$ ipython --no-banner

In [1]: import numpy as np

In [2]: import numpy.linalg as la

In [3]: np.set_printoptions(suppress=True, linewidth=100)

In [4]: arr = np.cumsum(np.array([[3, -1, -6, -7],
   ...:     [7, -1, 0, 7],
   ...:     [4, -8, -1, -4],
   ...:     [-3, 1, -7, -9],
   ...:     [4, -3, -6, 3],
   ...:     [6, 1, -3, -6],
   ...:     [2, 0, 4, -2],
   ...:     [-3, 9, -7, 8],
   ...:     [4, 8, 0, -1],
   ...:     [-2, -4, -4, -5],
   ...:     [-9, -7, -3, 5]]), axis=0)

In [5]: arr
Out[5]: 
array([[  3,  -1,  -6,  -7],
       [ 10,  -2,  -6,   0],
       [ 14, -10,  -7,  -4],
       [ 11,  -9, -14, -13],
       [ 15, -12, -20, -10],
       [ 21, -11, -23, -16],
       [ 23, -11, -19, -18],
       [ 20,  -2, -26, -10],
       [ 24,   6, -26, -11],
       [ 22,   2, -30, -16],
       [ 13,  -5, -33, -11]])

In [6]: Ac = (arr - arr.mean(axis=0)) / arr.std(axis=0)

In [7]: np.argwhere(np.abs(Ac) > 2)
Out[7]: 
array([[0, 0],
       [1, 3]])

In [8]: np.round(Ac.std(axis=0), 2)
Out[8]: array([1., 1., 1., 1.])

In [9]: c = la.lstsq(np.delete(Ac, 3, axis=1), Ac[:, 3])[0]

In [10]: np.round(1 - np.var(Ac[:, 3] - np.delete(Ac, 3, axis=1) @ c), 2)
Out[10]: np.float64(0.58)

In [11]: Ac = arr - arr.mean(axis=0)

In [12]: evecs = la.svd(Ac)[2][:1]

In [13]: M2 = Ac - Ac @ evecs.T @ evecs

In [14]: np.round(np.cov(Ac @ evecs.T, rowvar=False), 2)
Out[14]: np.float64(134.56)

In [15]: la.norm(M2, axis=1).round(6).argmax()
Out[15]: np.int64(8)

In [16]: round(la.norm(M2) / la.norm(Ac), 2)
Out[16]: np.float64(0.58)

In [17]: q, evecs = la.qr(arr[:, :3])[0], la.qr(arr[:, 3:])[0]

In [18]: sig = la.svd(q.T @ evecs, compute_uv=False)

In [19]: (sig > 0.9).sum()
Out[19]: np.int64(1)

In [20]: mat = np.array([[-0.3, -0.2, -1.8, 0.7, 0.9],
    ...:     [-1.3, -1.0, 1.6, 1.2, 1.0],
    ...:     [2.2, -0.4, 0.5, 0.2, -1.9],
    ...:     [-1.0, -0.1, 0.6, 0.5, 0.9]])

In [21]: U, sig, Vt = la.svd(mat, full_matrices=False)

In [22]: np.round(np.cumsum(sig ** 2) / np.sum(sig ** 2), 2)
Out[22]: array([0.61, 0.91, 1.  , 1.  ])

In [23]: np.abs(U[:, 0]).round(6).argmax()
Out[23]: np.int64(2)

In [24]: np.allclose(U * sig @ Vt, mat)
Out[24]: True

In [25]: x = np.array([9, 4, 5, 8, 9])

In [26]: mat @ np.eye(5)[2]
Out[26]: array([-1.8,  1.6,  0.5,  0.6])

In [27]: np.round(np.einsum("ij,j->i", mat, x), 2)
Out[27]: array([ 1.2, 10.9,  5.2,  5.7])

In [28]: np.sign((mat @ x).round(6))
Out[28]: array([1., 1., 1., 1.])

In [29]: W1 = np.array([[3, -1], [-1, 0], [-1, -3], [-2, 0], [2, -1]])

In [30]: c = np.array([8, 6])

In [31]: act = np.maximum(mat @ W1 + c, 0)

In [32]: (act > 0).astype(int)
Out[32]: 
array([[1, 1],
       [1, 1],
       [1, 1],
       [1, 1]])

In [33]: act.round(2)
Out[33]: 
array([[ 9.5, 10.8],
       [ 3.1,  1.5],
       [10.3,  4.2],
       [ 5.3,  4.3]])

In [34]: (act > 0).mean(axis=0)
Out[34]: array([1., 1.])

In [35]: C = np.array([[-1, -1], [-2, -2]])

In [36]: np.round(act @ C, 2)
Out[36]: 
array([[-31.1, -31.1],
       [ -6.1,  -6.1],
       [-18.7, -18.7],
       [-13.9, -13.9]])

In [37]: W1 @ C
Out[37]: 
array([[-1, -1],
       [ 1,  1],
       [ 7,  7],
       [ 2,  2],
       [ 0,  0]])

In [38]: M2 = mat / la.norm(mat, axis=1, keepdims=True)

In [39]: G = M2 @ M2.T

In [40]: G.round(2)
Out[40]: 
array([[ 1.  , -0.09, -0.47,  0.12],
       [-0.09,  1.  , -0.4 ,  0.89],
       [-0.47, -0.4 ,  1.  , -0.75],
       [ 0.12,  0.89, -0.75,  1.  ]])

In [41]: (G - 2 * np.eye(4)).round(6).argmax(axis=1)
Out[41]: array([3, 3, 1, 1])

In [42]: np.round(la.norm(M2, axis=1), 2)
Out[42]: array([1., 1., 1., 1.])

In [43]: X = np.cumsum(np.array([[2, 1, 0],
    ...:     [1, 2, -1],
    ...:     [-1, -2, 2],
    ...:     [0, 0, 2],
    ...:     [0, 0, -2],
    ...:     [-1, -2, 1],
    ...:     [1, 1, 1],
    ...:     [0, 1, 2],
    ...:     [-2, 1, -2],
    ...:     [0, -2, -2],
    ...:     [0, -1, 0],
    ...:     [1, 0, -1]]), axis=0)

In [44]: X
Out[44]: 
array([[ 2,  1,  0],
       [ 3,  3, -1],
       [ 2,  1,  1],
       [ 2,  1,  3],
       [ 2,  1,  1],
       [ 1, -1,  2],
       [ 2,  0,  3],
       [ 2,  1,  5],
       [ 0,  2,  3],
       [ 0,  0,  1],
       [ 0, -1,  1],
       [ 1, -1,  0]])

In [45]: # rows 2 and 4 are equal

In [46]: Ac = (X - X.mean(axis=0)) / X.std(axis=0)

In [47]: np.round(Ac.std(axis=0), 2)
Out[47]: array([1., 1., 1.])

In [48]: np.argwhere(np.abs(Ac) > 2)
Out[48]: 
array([[1, 1],
       [7, 2]])

In [49]: c = la.lstsq(np.delete(Ac, 2, axis=1), Ac[:, 2])[0]

In [50]: round(1 - np.var(Ac[:, 2] - np.delete(Ac, 2, axis=1) @ c), 2)
Out[50]: np.float64(0.01)

In [51]: np.abs(c).argmax()
Out[51]: np.int64(0)

In [52]: C = X[[5, 4]].astype(float)

In [53]: for _ in range(3):
    ...:     z = la.norm(X[:, None] - C, axis=-1).argmin(axis=1)
    ...:     C = np.array([X[z == j].mean(axis=0) for j in range(2)])
    ...: 

In [54]: z
Out[54]: array([1, 1, 1, 1, 1, 0, 0, 0, 1, 0, 0, 0])

In [55]: np.abs(C[1] - C[0]).argmax()
Out[55]: np.int64(1)

In [56]: C.round(2)
Out[56]: 
array([[ 1.  , -0.33,  2.  ],
       [ 1.83,  1.5 ,  1.17]])

In [57]: feats = np.load("mat.npy")

In [58]: feats
Out[58]: 
array([[6., 5., 5., 0., 5.],
       [5., 6., 5., 0., 5.],
       [5., 5., 6., 0., 5.],
       [0., 0., 0., 6., 0.],
       [5., 5., 5., 0., 6.]])

In [59]: rng = np.random.default_rng(905046)

In [60]: z = rng.permutation(5)

In [61]: z
Out[61]: array([2, 1, 0, 4, 3])

In [62]: M2 = feats[z][:, z]

In [63]: M2
Out[63]: 
array([[6., 5., 5., 5., 0.],
       [5., 6., 5., 5., 0.],
       [5., 5., 6., 5., 0.],
       [5., 5., 5., 6., 0.],
       [0., 0., 0., 0., 6.]])

In [64]: np.trace(M2)
Out[64]: np.float64(30.0)

In [65]: round(la.det(M2), 2), np.round(la.det(feats[z]), 2)
Out[65]: (np.float64(126.0), np.float64(126.0))

In [66]: def softmax(z):
    ...:     e = np.exp(z - z.max(axis=-1, keepdims=True))
    ...:     return e / e.sum(axis=-1, keepdims=True)
    ...: 

In [67]: np.round(softmax(10 * feats[2]), 2) + 0
Out[67]: array([0., 0., 1., 0., 0.])

In [68]: S = feats @ feats.T / np.sqrt(5)

In [69]: softmax(S).round(6).argmax(axis=1)
Out[69]: array([0, 1, 2, 3, 4])

In [70]: np.round(softmax(S)[2] @ feats, 2) + 0
Out[70]: array([5.22, 5.22, 5.34, 0.  , 5.22])

In [71]: np.round(softmax(S + np.triu(np.full(S.shape, -np.inf), 1)), 2) + 0
Out[71]: 
array([[1.  , 0.  , 0.  , 0.  , 0.  ],
       [0.39, 0.61, 0.  , 0.  , 0.  ],
       [0.28, 0.28, 0.44, 0.  , 0.  ],
       [0.  , 0.  , 0.  , 1.  , 0.  ],
       [0.22, 0.22, 0.22, 0.  , 0.34]])
